In [1]: import numpy as np

In [2]: from numpy import linalg as LA

In [3]: np.set_printoptions(precision=1, suppress=True, linewidth=140)

In [4]: rng = np.random.default_rng(7846)

In [5]: t = np.sort(rng.uniform(-2, 2, 18))

In [6]: K = np.c_[t, t ** 2, t ** 3] @ np.array([[-2, 3, -3, 3], [-3, -1, 2, -1], [-3, -1, 0, 3]])

In [7]: print(K.round(1) + 0)
[[ 15.5  -2.1  13.8 -33.2]
 [ 13.1  -2.5  12.7 -29.1]
 [  9.4  -3.1  10.9 -22.7]
 [  7.5  -3.3   9.7 -19.1]
 [  4.9  -3.4   7.9 -13.8]
 [  0.9  -2.2   3.   -3.6]
 [  0.8  -2.    2.6  -2.9]
 [  0.7  -1.9   2.4  -2.6]
 [  0.5  -1.2   1.4  -1.4]
 [  0.    0.    0.    0. ]
 [ -0.2   0.3  -0.3   0.3]
 [ -0.3   0.3  -0.3   0.4]
 [ -1.5   1.   -0.9   1.3]
 [ -2.2   1.1  -1.    1.7]
 [ -3.6   1.3  -1.1   2.4]
 [ -7.9   1.   -1.    4.9]
 [-15.2  -0.2  -0.4   9.4]
 [-38.5  -5.6   1.8  24.9]]

In [8]: # null space of dimension 1

In [9]: print(round(float(np.abs(K).max()), 1))
38.5

In [10]: print(LA.matrix_rank(K))
3

In [11]: print(np.unravel_index(np.abs(K).argmax(), K.shape))
(np.int64(17), np.int64(0))

In [12]: print(np.round(LA.svd(K, compute_uv=False), 1) + 0)
[77.8 29.   5.3  0. ]

In [13]: M = np.load("test18.npy")

In [14]: print(M)
[[ 6.   3.8  5.9  6.2 -2.9]
 [-6.1 -4.1 -8.   2.  11.1]
 [-0.1 -0.2  0.1  4.   2. ]
 [ 2.9  2.1 -3.8  4.  13.2]]

In [15]: other = M + rng.integers(-2, 3, (4, 3)) @ rng.integers(-2, 3, (3, 5))

In [16]: print(other)
[[ 4.  -2.2  4.9  3.2 -2.9]
 [-5.1  0.9 -6.   5.  10.1]
 [ 1.9  1.8  7.1  5.   2. ]
 [ 5.9  7.1 -0.8  6.  14.2]]

In [17]: print(other - M)
[[-2. -6. -1. -3.  0.]
 [ 1.  5.  2.  3. -1.]
 [ 2.  2.  7.  1.  0.]
 [ 3.  5.  3.  2.  1.]]

In [18]: print(np.round(LA.svd(other - M, compute_uv=False), 1) + 0)
[12.6  5.7  2.   0. ]

In [19]: other = np.array([[5, 2], [5, 6]])

In [20]: W2 = np.kron(other, M)

In [21]: print(W2.shape)
(8, 10)

In [22]: print(round(LA.norm(W2, 2), 1), round(float(LA.norm(other, 2) * LA.norm(M, 2)), 1))
191.0 191.0

In [23]: print(LA.matrix_rank(W2))
8

In [24]: print(LA.cond(M) > 100)
True

In [25]: A = np.array([[0, 1, 2, -1, 1],
    ...:     [0, 0, -1, -1, -2],
    ...:     [0, 0, 0, 2, 2],
    ...:     [0, 0, 0, 0, -1],
    ...:     [0, 0, 0, 0, 0]])

In [26]: # triangular, det is the product of the diagonal

In [27]: print(np.trace(A))
0

In [28]: print((A - A.T) / 2)
[[ 0.   0.5  1.  -0.5  0.5]
 [-0.5  0.  -0.5 -0.5 -1. ]
 [-1.   0.5  0.   1.   1. ]
 [ 0.5  0.5 -1.   0.  -0.5]
 [-0.5  1.  -1.   0.5  0. ]]

In [29]: print(np.sort(np.abs(LA.eigvals(A))))
[0. 0. 0. 0. 0.]

In [30]: print(A @ A)
[[ 0  0 -1  3  3]
 [ 0  0  0 -2 -1]
 [ 0  0  0  0 -2]
 [ 0  0  0  0  0]
 [ 0  0  0  0  0]]

In [31]: print(LA.matrix_power(A, 3))
[[ 0  0  0 -2 -5]
 [ 0  0  0  0  2]
 [ 0  0  0  0  0]
 [ 0  0  0  0  0]
 [ 0  0  0  0  0]]

In [32]: print(round(np.abs(LA.eigvals(A)).max(), 1))
0.0

In [33]: print(round(float(LA.det(A)), 1))
0.0

In [34]: f = np.array([-3, 1, 1, -3])

In [35]: mat = np.array([np.roll(f, i) for i in range(4)])

In [36]: print(mat)
[[-3  1  1 -3]
 [-3 -3  1  1]
 [ 1 -3 -3  1]
 [ 1  1 -3 -3]]

In [37]: Uu, sigma, vt = LA.svd(mat)

In [38]: evecs = vt[:(sigma > 1e-8).sum()]

In [39]: x0 = mat[0] + 3 * mat[2] + rng.integers(2) * np.eye(4)[1]

In [40]: print(x0)
[ 0. -8. -8.  0.]

In [41]: print(evecs.T @ evecs)
[[ 0.8  0.2 -0.2  0.2]
 [ 0.2  0.7  0.3 -0.2]
 [-0.2  0.3  0.8  0.2]
 [ 0.2 -0.2  0.2  0.7]]

In [42]: print(np.diag(evecs.T @ evecs))
[0.8 0.7 0.8 0.7]

In [43]: X = 2 * np.eye(5) + np.eye(5, k=1)

In [44]: print(X)
[[2. 1. 0. 0. 0.]
 [0. 2. 1. 0. 0.]
 [0. 0. 2. 1. 0.]
 [0. 0. 0. 2. 1.]
 [0. 0. 0. 0. 2.]]

In [45]: # triangular: eigenvalues sit on the diagonal

In [46]: ev, evecs = LA.eig(X)

In [47]: print(np.sort(LA.eigvals(LA.inv(X))))
[0.5 0.5 0.5 0.5 0.5]

In [48]: print(np.sort(LA.eigvals(X @ X)))
[4. 4. 4. 4. 4.]

In [49]: print(ev)
[2. 2. 2. 2. 2.]

In [50]: data = np.array([[2, 1, 2, -1, -1],
    ...:     [2, 1, 1, 1, 0],
    ...:     [-1, -2, 1, -2, 0],
    ...:     [10, 5, 6, 3, -1]])

In [51]: # rank 3

In [52]: other = M / np.sqrt((M ** 2).mean(axis=1, keepdims=True))

In [53]: print(np.round(M - M.mean(axis=1, keepdims=True), 1) + 0)
[[ 2.2  0.   2.1  2.4 -6.7]
 [-5.1 -3.1 -7.   3.  12.1]
 [-1.3 -1.4 -1.1  2.8  0.8]
 [-0.8 -1.6 -7.5  0.3  9.5]]

In [54]: d = LA.norm(K[:, None] - K[None], axis=-1)

In [55]: print(LA.matrix_rank(d ** 2))
5

In [56]: print(np.unravel_index(d.round(6).argmax(), d.shape))
(np.int64(0), np.int64(17))

In [57]: print((d + 1e9 * np.eye(18)).round(6).argmin(axis=1))
[ 1  0  3  2  3  6  7  6  7 10 11 10 13 12 13 14 15 16]

In [58]: print(d[2].round(6).argsort(kind="stable")[:4])
[2 3 1 4]

In [59]: print(d.shape)
(18, 18)

In [60]: print(d.mean(axis=1).argmax())
17

In [61]: print(np.flatnonzero(d[2] < d.mean() / 2))
[1 2 3]

In [62]: print(LA.norm(K - K.mean(axis=0), axis=1))
[34.6 29.7 22.2 18.  12.   2.4  2.6  2.8  4.   6.   6.3  6.4  7.7  8.2  9.1 12.8 20.5 48. ]

In [63]: m1 = np.load("layer17.npy")

In [64]: print(m1)
[[ 2.1  0.   0.2 -0.2]
 [ 0.   2.3 -0.3 -0.3]
 [ 0.2 -0.3  2.8 -0.1]
 [-0.2 -0.3 -0.1  2.8]]

In [65]: print(LA.matrix_rank(A - A[0, 0] * np.eye(5)))
4

In [66]: print(np.sort(LA.eigvals(A)))
[0. 0. 0. 0. 0.]

In [67]: print(np.prod(np.diag(A)), np.round(LA.det(A), 1))
0 0.0

In [68]: print([int(LA.matrix_rank(LA.matrix_power(A, p))) for p in range(1, 6)])
[4, 3, 2, 1, 0]

In [69]: print(A @ A)
[[ 0  0 -1  3  3]
 [ 0  0  0 -2 -1]
 [ 0  0  0  0 -2]
 [ 0  0  0  0  0]
 [ 0  0  0  0  0]]

In [70]: print(np.round(LA.det(m1.T), 1))
36.2

In [71]: print(round(float(LA.det(m1[::-1])), 1))
36.2

In [72]: print(np.kron(np.eye(2, dtype=int), m1))
[[ 2.1  0.   0.2 -0.2  0.   0.   0.  -0. ]
 [ 0.   2.3 -0.3 -0.3  0.   0.  -0.  -0. ]
 [ 0.2 -0.3  2.8 -0.1  0.  -0.   0.  -0. ]
 [-0.2 -0.3 -0.1  2.8 -0.  -0.  -0.   0. ]
 [ 0.   0.   0.  -0.   2.1  0.   0.2 -0.2]
 [ 0.   0.  -0.  -0.   0.   2.3 -0.3 -0.3]
 [ 0.  -0.   0.  -0.   0.2 -0.3  2.8 -0.1]
 [-0.  -0.  -0.   0.  -0.2 -0.3 -0.1  2.8]]

In [73]: print(LA.eigvals(m1))
[2. 3. 2. 3.]

In [74]: print(round(LA.det(2 * m1), 1), round(float(LA.det(m1)), 1))
579.8 36.2

In [75]: ev, evecs = LA.eig(m1)

In [76]: print(np.round(m1 @ evecs[:, 0] - ev[0] * evecs[:, 0], 1) + 0)
[0. 0. 0. 0.]

In [77]: print(np.sort(LA.eigvals(m1 @ m1)))
[4.  4.1 8.8 8.9]

In [78]: print(np.sort(LA.eigvals(LA.inv(m1))))
[0.3 0.3 0.5 0.5]

In [79]: lab = rng.permutation(4)

In [80]: print(lab)
[2 3 1 0]

In [81]: other = m1[lab][:, lab]

In [82]: print(np.trace(other))
10.0

In [83]: print(np.round(LA.det(other), 1), np.round(LA.det(m1[lab]), 1))
36.2 -36.2

In [84]: x0 = np.ones(4)

In [85]: for _ in range(7):
    ...:     x0 = m1 @ x0
    ...:     x0 /= LA.norm(x0)
    ...:     print(round(x0 @ m1 @ x0, 1))
    ...: 
2.3
2.4
2.6
2.8
2.9
2.9
2.9

In [86]: print(round(LA.eigvalsh(m1)[-1], 1))
3.0

In [87]: W0 = np.loadtxt("out3.csv", delimiter=",")

In [88]: print(W0)
[[ 1. -2.  4. -8.]
 [ 1. -1.  1. -1.]
 [ 1.  0.  0.  0.]
 [ 1.  1.  1.  1.]]

In [89]: # row 0 dominates

In [90]: Q, R = LA.qr(W0)

In [91]: print(np.trace(Q @ Q.T))
4.0

In [92]: print(np.round(Q.T @ Q, 1) + 0)
[[1. 0. 0. 0.]
 [0. 1. 0. 0.]
 [0. 0. 1. 0.]
 [0. 0. 0. 1.]]

In [93]: print(Q)
[[-0.5 -0.7  0.5 -0.2]
 [-0.5 -0.2 -0.5  0.7]
 [-0.5  0.2 -0.5 -0.7]
 [-0.5  0.7  0.5  0.2]]
